% python3 -q
>>> import numpy as np
>>> np.set_printoptions(precision=1, suppress=True, linewidth=200)
>>> mat = np.load("arr.npy")
>>> mat
array([[-2.,  0., -3., -3.,  0., -3.],
       [ 0., -2.,  0.,  0., -3.,  0.],
       [-3.,  0., -2., -3.,  0., -3.],
       [-3.,  0., -3., -2.,  0., -3.],
       [ 0., -3.,  0.,  0., -2.,  0.],
       [-3.,  0., -3., -3.,  0., -2.]])
>>> vals, V = np.linalg.eigh(mat)
>>> x = np.array([1, 0, 1, 3, 2, 3])
>>> np.round(V * np.abs(vals) @ V.T, 1) + 0
array([[3.5, 0. , 2.5, 2.5, 0. , 2.5],
       [0. , 3. , 0. , 0. , 2. , 0. ],
       [2.5, 0. , 3.5, 2.5, 0. , 2.5],
       [2.5, 0. , 2.5, 3.5, 0. , 2.5],
       [0. , 2. , 0. , 0. , 3. , 0. ],
       [2.5, 0. , 2.5, 2.5, 0. , 3.5]])
>>> np.linalg.eigvalsh(mat[1:, 1:])
array([-8., -5.,  1.,  1.,  1.])
>>> B = np.linalg.inv(mat)
>>> round(np.linalg.cond(mat), 1)
np.float64(11.0)
>>> np.round(mat @ B, 1) + 0
array([[1., 0., 0., 0., 0., 0.],
       [0., 1., 0., 0., 0., 0.],
       [0., 0., 1., 0., 0., 0.],
       [0., 0., 0., 1., 0., 0.],
       [0., 0., 0., 0., 1., 0.],
       [0., 0., 0., 0., 0., 1.]])
>>> round(np.linalg.slogdet(mat)[0], 1)
np.float64(1.0)
>>> (np.abs(B) > 1e-9).astype(int)
array([[1, 0, 1, 1, 0, 1],
       [0, 1, 0, 0, 1, 0],
       [1, 0, 1, 1, 0, 1],
       [1, 0, 1, 1, 0, 1],
       [0, 1, 0, 0, 1, 0],
       [1, 0, 1, 1, 0, 1]])
>>> round(float(np.linalg.det(mat) * np.linalg.det(B)), 1)
1.0
>>> np.linalg.inv(B)
array([[-2.,  0., -3., -3.,  0., -3.],
       [-0., -2., -0., -0., -3., -0.],
       [-3.,  0., -2., -3.,  0., -3.],
       [-3., -0., -3., -2., -0., -3.],
       [-0., -3., -0., -0., -2., -0.],
       [-3., -0., -3., -3., -0., -2.]])
>>> A = np.loadtxt("mat.csv", delimiter=",")
>>> A
array([[-0.2,  0.3,  0.5,  0.5,  1.8, -0.4, -0.3,  0.8,  0.6],
       [-1.6,  0.5, -0.1,  1.6,  1.3, -0.5,  0.1,  0.5,  0.8],
       [-0.8,  1.5, -1.2, -1.3,  0.4,  0.5,  0.3, -0.1,  1.5],
       [-3.6,  2.1,  5.1, -0.3,  1.2,  6. ,  4.8,  3.3, -3. ],
       [ 0.3,  0. , -0.8, -0.7,  1.2,  0.6,  0.2,  0.2, -0.5],
       [ 0. ,  1. ,  0.2, -0.2,  0.4, -1.8, -1.4,  2. , -2. ],
       [ 0.1,  1. , -0.3,  0.1, -0.3,  0.8, -0.1, -0.6,  0.8],
       [-0.3, -2.2, -0.7, -0.4, -0.1,  0.1,  0. , -1.3,  1.6],
       [ 0.1, -0.8, -1.3, -0.6,  1. , -1.2, -0.3,  0.9, -0.2],
       [ 0.1, -1.4, -0.9,  0.8,  0.2,  0.4, -0.1,  1.4,  0.2]])
>>> x = np.array([5, 0, 3, 1, 5, 4, 1, 0, 1])
>>> y = A @ x
>>> y
array([ 8.7, -1.3, -3.1, 28.8,  6.5, -8.2,  2.1, -2.5, -4.3,  1.3])
>>> np.round(np.linalg.lstsq(A, y)[0], 1) + 0
array([5., 0., 3., 1., 5., 4., 1., 0., 1.])
>>> np.round(np.linalg.solve(A.T @ A, A.T @ y), 1) + 0
array([5., 0., 3., 1., 5., 4., 1., 0., 1.])
>>> rng = np.random.default_rng(54260)
>>> y = y + 0.3 * rng.normal(size=10)
>>> y
array([ 8.7, -1.9, -3.1, 29.1,  6.5, -8.4,  2. , -2.3, -4. ,  1. ])
>>> c, *_ = np.linalg.lstsq(A, y)
>>> c.round()
array([ 5., -0.,  3.,  1.,  5.,  4.,  1.,  0.,  1.])
>>> np.round(np.linalg.norm(y - A @ c), 1)
np.float64(0.2)
>>> W0 = np.load("block19.npy")
>>> W0
array([[-2,  1, -2,  1],
       [-2, -1, -2, -1],
       [-2,  1, -2,  1],
       [-2, -1, -2, -1]])
>>> np.round(np.linalg.norm(W0) ** 2 / np.linalg.norm(W0, 2) ** 2, 1)
np.float64(1.2)
>>> np.linalg.norm(W0, axis=1)
array([3.2, 3.2, 3.2, 3.2])
>>> W0[2] @ W0[1]
np.int64(6)
>>> np.linalg.norm(W0, axis=0)
array([4., 2., 4., 2.])
>>> arr = np.minimum.outer(np.arange(1, 8), np.arange(1, 8)) * 4
>>> arr
array([[ 4,  4,  4,  4,  4,  4,  4],
       [ 4,  8,  8,  8,  8,  8,  8],
       [ 4,  8, 12, 12, 12, 12, 12],
       [ 4,  8, 12, 16, 16, 16, 16],
       [ 4,  8, 12, 16, 20, 20, 20],
       [ 4,  8, 12, 16, 20, 24, 24],
       [ 4,  8, 12, 16, 20, 24, 28]])
>>> f = np.array([2, 2, 0, 1, 1, -1, 2])
>>> B = arr + np.outer(f, np.eye(7)[6])
>>> B
array([[ 4.,  4.,  4.,  4.,  4.,  4.,  6.],
       [ 4.,  8.,  8.,  8.,  8.,  8., 10.],
       [ 4.,  8., 12., 12., 12., 12., 12.],
       [ 4.,  8., 12., 16., 16., 16., 17.],
       [ 4.,  8., 12., 16., 20., 20., 21.],
       [ 4.,  8., 12., 16., 20., 24., 23.],
       [ 4.,  8., 12., 16., 20., 24., 30.]])
>>> np.linalg.matrix_rank(np.linalg.inv(B) - np.linalg.inv(arr), tol=1e-8)
np.int64(1)
>>> np.linalg.matrix_rank(B - arr)
np.int64(1)
>>> X = np.loadtxt("sample19.csv", delimiter=",")
>>> X
array([[ 8.,  0., -8., -8.,  8.,  2.,  0.,  8., -2.],
       [-2.,  8.,  0., -8., -8.,  8.,  2.,  0.,  8.],
       [ 8., -2.,  8.,  0., -8., -8.,  8.,  2.,  0.],
       [ 0.,  8., -2.,  8.,  0., -8., -8.,  8.,  2.],
       [ 2.,  0.,  8., -2.,  8.,  0., -8., -8.,  8.],
       [ 8.,  2.,  0.,  8., -2.,  8.,  0., -8., -8.],
       [-8.,  8.,  2.,  0.,  8., -2.,  8.,  0., -8.],
       [-8., -8.,  8.,  2.,  0.,  8., -2.,  8.,  0.],
       [ 0., -8., -8.,  8.,  2.,  0.,  8., -2.,  8.]])
>>> O, r_ = np.linalg.qr(X)
>>> np.allclose(r_.T @ r_, X.T @ X)
True
>>> O.shape, r_.shape
((9, 9), (9, 9))
>>> np.round(O @ r_, 1) + 0
array([[ 8.,  0., -8., -8.,  8.,  2.,  0.,  8., -2.],
       [-2.,  8.,  0., -8., -8.,  8.,  2.,  0.,  8.],
       [ 8., -2.,  8.,  0., -8., -8.,  8.,  2.,  0.],
       [ 0.,  8., -2.,  8.,  0., -8., -8.,  8.,  2.],
       [ 2.,  0.,  8., -2.,  8.,  0., -8., -8.,  8.],
       [ 8.,  2.,  0.,  8., -2.,  8.,  0., -8., -8.],
       [-8.,  8.,  2.,  0.,  8., -2.,  8.,  0., -8.],
       [-8., -8.,  8.,  2.,  0.,  8., -2.,  8.,  0.],
       [ 0., -8., -8.,  8.,  2.,  0.,  8., -2.,  8.]])
>>> O.round(1) + 0
array([[-0.4,  0. ,  0.4,  0.5, -0.4, -0.1,  0. , -0.5,  0.1],
       [ 0.1, -0.4,  0. ,  0.4,  0.5, -0.4, -0.1,  0. ,  0.5],
       [-0.4,  0.1, -0.5,  0. ,  0.3,  0.4, -0.4, -0.3,  0.2],
       [ 0. , -0.4,  0.1, -0.5,  0. ,  0.3,  0.4, -0.4,  0.3],
       [-0.1,  0. , -0.5,  0.1, -0.6, -0.1,  0.2,  0.3,  0.5],
       [-0.4, -0.1, -0.1, -0.5,  0. , -0.7, -0.2,  0. , -0.2],
       [ 0.4, -0.4,  0. , -0.1, -0.4,  0. , -0.7, -0.1, -0.1],
       [ 0.4,  0.5, -0.3,  0. ,  0. , -0.4,  0.1, -0.6,  0.1],
       [ 0. ,  0.4,  0.5, -0.3,  0. ,  0. , -0.3,  0.1,  0.6]])
>>> B = X / np.sqrt((X ** 2).mean(axis=1, keepdims=True))
>>> X - X.mean(axis=1, keepdims=True)
array([[ 7.1, -0.9, -8.9, -8.9,  7.1,  1.1, -0.9,  7.1, -2.9],
       [-2.9,  7.1, -0.9, -8.9, -8.9,  7.1,  1.1, -0.9,  7.1],
       [ 7.1, -2.9,  7.1, -0.9, -8.9, -8.9,  7.1,  1.1, -0.9],
       [-0.9,  7.1, -2.9,  7.1, -0.9, -8.9, -8.9,  7.1,  1.1],
       [ 1.1, -0.9,  7.1, -2.9,  7.1, -0.9, -8.9, -8.9,  7.1],
       [ 7.1,  1.1, -0.9,  7.1, -2.9,  7.1, -0.9, -8.9, -8.9],
       [-8.9,  7.1,  1.1, -0.9,  7.1, -2.9,  7.1, -0.9, -8.9],
       [-8.9, -8.9,  7.1,  1.1, -0.9,  7.1, -2.9,  7.1, -0.9],
       [-0.9, -8.9, -8.9,  7.1,  1.1, -0.9,  7.1, -2.9,  7.1]])
>>> np.linalg.matrix_rank(B) == np.linalg.matrix_rank(X)
np.True_
>>> np.linalg.matrix_rank(X - X.mean(axis=1, keepdims=True))
np.int64(8)
>>> np.linalg.norm(B, axis=1)
array([3., 3., 3., 3., 3., 3., 3., 3., 3.])
>>> X @ np.ones(9)
array([8., 8., 8., 8., 8., 8., 8., 8., 8.])
>>> X @ (-1.0) ** np.arange(9)
array([  4.,  -8.,  24., -24.,  28., -12.,  -4., -12.,  12.])
>>> np.allclose(X @ X.T, X.T @ X)
True
>>> (X @ X)[0]
array([ -32.,  -92.,   32., -128.,  184.,  224.,  -96.,  -28.,    0.])
>>> np.fft.fft(X[0])
array([ 8.  +0.j ,  1.1+19.3j, 19.3 +0.4j, -4. -20.8j, 15.6 +1.9j, 15.6 -1.9j, -4. +20.8j, 19.3 -0.4j,  1.1-19.3j])
>>> ang = np.sort(rng.uniform(-2, 2, 44))
>>> E = np.c_[ang, ang ** 2, ang ** 3] @ np.array([[2, 3, 1, 2, 3, 3, 0, 1, 1],
...     [0, 2, 0, 3, 3, 3, 0, 3, 1],
...     [0, 1, 2, 3, 0, 3, 0, 0, 0]])
>>> E.round(1) + 0
array([[ -3.6,  -4.8, -13.7, -11.6,   4.4, -13.5,   0. ,   8.1,   1.5],
       [ -3.4,  -4.3, -11.6,  -9.5,   3.6, -11.2,   0. ,   7. ,   1.2],
       [ -3.4,  -4.2, -11.4,  -9.3,   3.5, -11. ,   0. ,   6.9,   1.2],
       [ -3.2,  -3.7,  -9.4,  -7.4,   2.7,  -9. ,   0. ,   5.9,   0.9],
       [ -3. ,  -3.4,  -8.4,  -6.5,   2.3,  -8. ,   0. ,   5.3,   0.8],
       [ -2.9,  -3.2,  -7.7,  -5.8,   2. ,  -7.3,   0. ,   4.9,   0.7],
       [ -2.9,  -3.2,  -7.6,  -5.8,   2. ,  -7.2,   0. ,   4.9,   0.7],
       [ -2.7,  -2.8,  -6.2,  -4.5,   1.4,  -5.9,   0. ,   4.1,   0.5],
       [ -2.2,  -2.2,  -3.6,  -2.5,   0.3,  -3.5,   0. ,   2.4,   0.1],
       [ -2.1,  -2.2,  -3.5,  -2.4,   0.2,  -3.5,   0. ,   2.4,   0.1],
       [ -2. ,  -2. ,  -3. ,  -2. ,   0. ,  -3. ,   0. ,   2. ,   0. ],
       [ -1.5,  -1.5,  -1.6,  -1.1,  -0.6,  -1.8,   0. ,   0.9,  -0.2],
       [ -1.2,  -1.3,  -1.1,  -0.8,  -0.7,  -1.4,   0. ,   0.5,  -0.2],
       [ -0.9,  -1. ,  -0.6,  -0.6,  -0.7,  -1. ,   0. ,   0.1,  -0.2],
       [ -0.8,  -1. ,  -0.6,  -0.5,  -0.7,  -0.9,   0. ,   0.1,  -0.2],
       [ -0.7,  -0.9,  -0.4,  -0.5,  -0.7,  -0.8,   0. ,   0. ,  -0.2],
       [ -0.3,  -0.4,  -0.2,  -0.2,  -0.4,  -0.4,   0. ,  -0.1,  -0.1],
       [  0.4,   0.6,   0.2,   0.5,   0.7,   0.7,   0. ,   0.3,   0.2],
       [  0.6,   1.1,   0.4,   1. ,   1.2,   1.3,   0. ,   0.6,   0.4],
       [  0.6,   1.2,   0.4,   1. ,   1.2,   1.3,   0. ,   0.6,   0.4],
       [  1.1,   2.3,   0.8,   2.4,   2.5,   2.9,   0. ,   1.4,   0.8],
       [  1.4,   3.4,   1.4,   3.8,   3.5,   4.5,   0. ,   2.1,   1.2],
       [  1.5,   3.8,   1.6,   4.5,   4. ,   5.2,   0. ,   2.5,   1.3],
       [  1.7,   4.5,   2. ,   5.5,   4.6,   6.4,   0. ,   2.9,   1.5],
       [  1.8,   5. ,   2.4,   6.4,   5.1,   7.3,   0. ,   3.3,   1.7],
       [  1.8,   5.2,   2.5,   6.7,   5.3,   7.6,   0. ,   3.5,   1.8],
       [  2.3,   7.8,   4.4,  11.2,   7.6,  12.4,   0. ,   5.3,   2.5],
       [  2.4,   8.3,   4.7,  12.1,   8. ,  13.3,   0. ,   5.6,   2.7],
       [  2.8,  10.5,   6.6,  16.2,   9.8,  17.6,   0. ,   7. ,   3.3],
       [  2.8,  10.5,   6.6,  16.3,   9.8,  17.7,   0. ,   7.1,   3.3],
       [  2.8,  10.6,   6.7,  16.5,   9.9,  17.9,   0. ,   7.1,   3.3],
       [  3. ,  12.3,   8.2,  19.7,  11.2,  21.2,   0. ,   8.2,   3.7],
       [  3. ,  12.3,   8.2,  19.8,  11.2,  21.3,   0. ,   8.2,   3.7],
       [  3.1,  12.8,   8.7,  20.8,  11.6,  22.3,   0. ,   8.5,   3.9],
       [  3.2,  13.9,   9.7,  23. ,  12.4,  24.6,   0. ,   9.2,   4.1],
       [  3.2,  14.4,  10.2,  24. ,  12.8,  25.7,   0. ,   9.5,   4.3],
       [  3.3,  14.8,  10.5,  24.7,  13. ,  26.4,   0. ,   9.8,   4.3],
       [  3.5,  16.8,  12.6,  29. ,  14.5,  30.8,   0. ,  11. ,   4.8],
       [  3.6,  17.2,  13. ,  29.8,  14.8,  31.6,   0. ,  11.2,   4.9],
       [  3.6,  17.5,  13.2,  30.3,  15. ,  32.1,   0. ,  11.4,   5. ],
       [  3.7,  18.4,  14.2,  32.3,  15.6,  34.1,   0. ,  11.9,   5.2],
       [  3.7,  19. ,  14.8,  33.5,  16. ,  35.4,   0. ,  12.3,   5.3],
       [  3.8,  19.5,  15.3,  34.6,  16.3,  36.5,   0. ,  12.6,   5.4],
       [  4. ,  21.6,  17.6,  39.1,  17.7,  41.1,   0. ,  13.8,   5.9]])
>>> np.unique(E.round(6), axis=0).shape
(44, 9)
>>> round(np.trace(np.linalg.pinv(E) @ E), 1)
np.float64(3.0)
>>> np.linalg.lstsq(E[:-1].T, E[-1])[2]
np.int32(3)
>>> np.abs(np.diag(np.linalg.qr(E)[1])) > 1e-9
array([ True,  True,  True, False, False, False, False, False, False])
>>> np.allclose(E[:-1].T @ np.linalg.lstsq(E[:-1].T, E[-1])[0], E[-1])
True
